$ ipython --no-banner

In [1]: import numpy as np

In [2]: from numpy import linalg as LA

In [3]: np.set_printoptions(precision=2, suppress=True, linewidth=200, sign=" ")

In [4]: def rd(a):
   ...:     return np.round(a, 2) + 0
   ...: 

In [5]: arr = np.loadtxt("data.csv", delimiter=",")

In [6]: arr
Out[6]: 
array([[ 0.,  0.,  1.,  0.,  0.,  1.,  0.,  0.],
       [ 0.,  0.,  1.,  0.,  1.,  0.,  1.,  0.],
       [ 1.,  1.,  0.,  0.,  0.,  0.,  0.,  1.],
       [ 0.,  0.,  0.,  0.,  1.,  1.,  0.,  1.],
       [ 0.,  1.,  0.,  1.,  0.,  0.,  1.,  1.],
       [ 1.,  0.,  0.,  1.,  0.,  0.,  0.,  0.],
       [ 0.,  1.,  0.,  0.,  1.,  0.,  0.,  0.],
       [ 0.,  0.,  1.,  1.,  1.,  0.,  0.,  0.]])

In [7]: x0 = np.array([2, -3, 2, 2, -3, 3, 1, 1])

In [8]: a = np.maximum(arr @ x0, 0)

In [9]: np.maximum(arr @ x0, 0) - np.maximum(-arr @ x0, 0)
Out[9]: array([ 5.,  0.,  0.,  1.,  1.,  4., -6.,  1.])

In [10]: rd(np.tanh(arr @ x0))
Out[10]: array([ 1.  ,  0.  ,  0.  ,  0.76,  0.76,  1.  , -1.  ,  0.76])

In [11]: np.maximum(arr @ (3 * x0), 0)
Out[11]: array([ 15.,   0.,   0.,   3.,   3.,  12.,   0.,   3.])

In [12]: a
Out[12]: array([ 5.,  0.,  0.,  1.,  1.,  4.,  0.,  1.])

In [13]: arr.T @ a
Out[13]: array([ 4.,  1.,  6.,  6.,  2.,  6.,  1.,  2.])

In [14]: arr * (a > 1e-9)[:, None]
Out[14]: 
array([[ 0.,  0.,  1.,  0.,  0.,  1.,  0.,  0.],
       [ 0.,  0.,  0.,  0.,  0.,  0.,  0.,  0.],
       [ 0.,  0.,  0.,  0.,  0.,  0.,  0.,  0.],
       [ 0.,  0.,  0.,  0.,  1.,  1.,  0.,  1.],
       [ 0.,  1.,  0.,  1.,  0.,  0.,  1.,  1.],
       [ 1.,  0.,  0.,  1.,  0.,  0.,  0.,  0.],
       [ 0.,  0.,  0.,  0.,  0.,  0.,  0.,  0.],
       [ 0.,  0.,  1.,  1.,  1.,  0.,  0.,  0.]])

In [15]: w, vecs = LA.eigvalsh(arr)
ValueError: too many values to unpack (expected 2)


In [16]: w, vecs = LA.eigh(arr)

In [17]: rd(np.abs(vecs[:, -1]))
Out[17]: array([ 0.18,  0.39,  0.34,  0.38,  0.51,  0.19,  0.31,  0.42])

In [18]: w.sum(), np.trace(arr)
Out[18]: (np.float64(0.0), np.float64(0.0))

In [19]: (w > 1e-8).sum(), (w < -1e-8).sum()
Out[19]: (np.int64(4), np.int64(4))

In [20]: rd(LA.eigvalsh(arr @ arr))
Out[20]: array([ 0.26,  0.71,  1.14,  1.6 ,  2.09,  2.78,  4.79,  8.63])

In [21]: rd(LA.svd(arr, compute_uv=False))
Out[21]: array([ 2.94,  2.19,  1.67,  1.45,  1.26,  1.07,  0.84,  0.51])

In [22]: A2 = LA.inv(arr)

In [23]: rd(A2)
Out[23]: 
array([[ 0.  ,  0.33,  0.33,  0.  , -0.33,  0.67,  0.  , -0.33],
       [ 0.33, -0.22,  0.11, -0.33,  0.22, -0.11,  0.67, -0.11],
       [ 0.33,  0.11,  0.44, -0.33, -0.11, -0.44, -0.33,  0.56],
       [ 0.  , -0.33, -0.33,  0.  ,  0.33,  0.33,  0.  ,  0.33],
       [-0.33,  0.22, -0.11,  0.33, -0.22,  0.11,  0.33,  0.11],
       [ 0.67, -0.11, -0.44,  0.33,  0.11,  0.44,  0.33, -0.56],
       [ 0.  ,  0.67, -0.33,  0.  ,  0.33,  0.33,  0.  , -0.67],
       [-0.33, -0.11,  0.56,  0.33,  0.11, -0.56, -0.67,  0.44]])

In [24]: np.allclose(A2, arr.T)
Out[24]: False

In [25]: rd(LA.inv(A2))
Out[25]: 
array([[ 0.,  0.,  1.,  0.,  0.,  1.,  0.,  0.],
       [ 0.,  0.,  1.,  0.,  1.,  0.,  1.,  0.],
       [ 1.,  1.,  0.,  0.,  0.,  0.,  0.,  1.],
       [ 0.,  0.,  0.,  0.,  1.,  1.,  0.,  1.],
       [ 0.,  1.,  0.,  1.,  0.,  0.,  1.,  1.],
       [ 1.,  0.,  0.,  1.,  0.,  0.,  0.,  0.],
       [ 0.,  1.,  0.,  0.,  1.,  0.,  0.,  0.],
       [ 0.,  0.,  1.,  1.,  1.,  0.,  0.,  0.]])
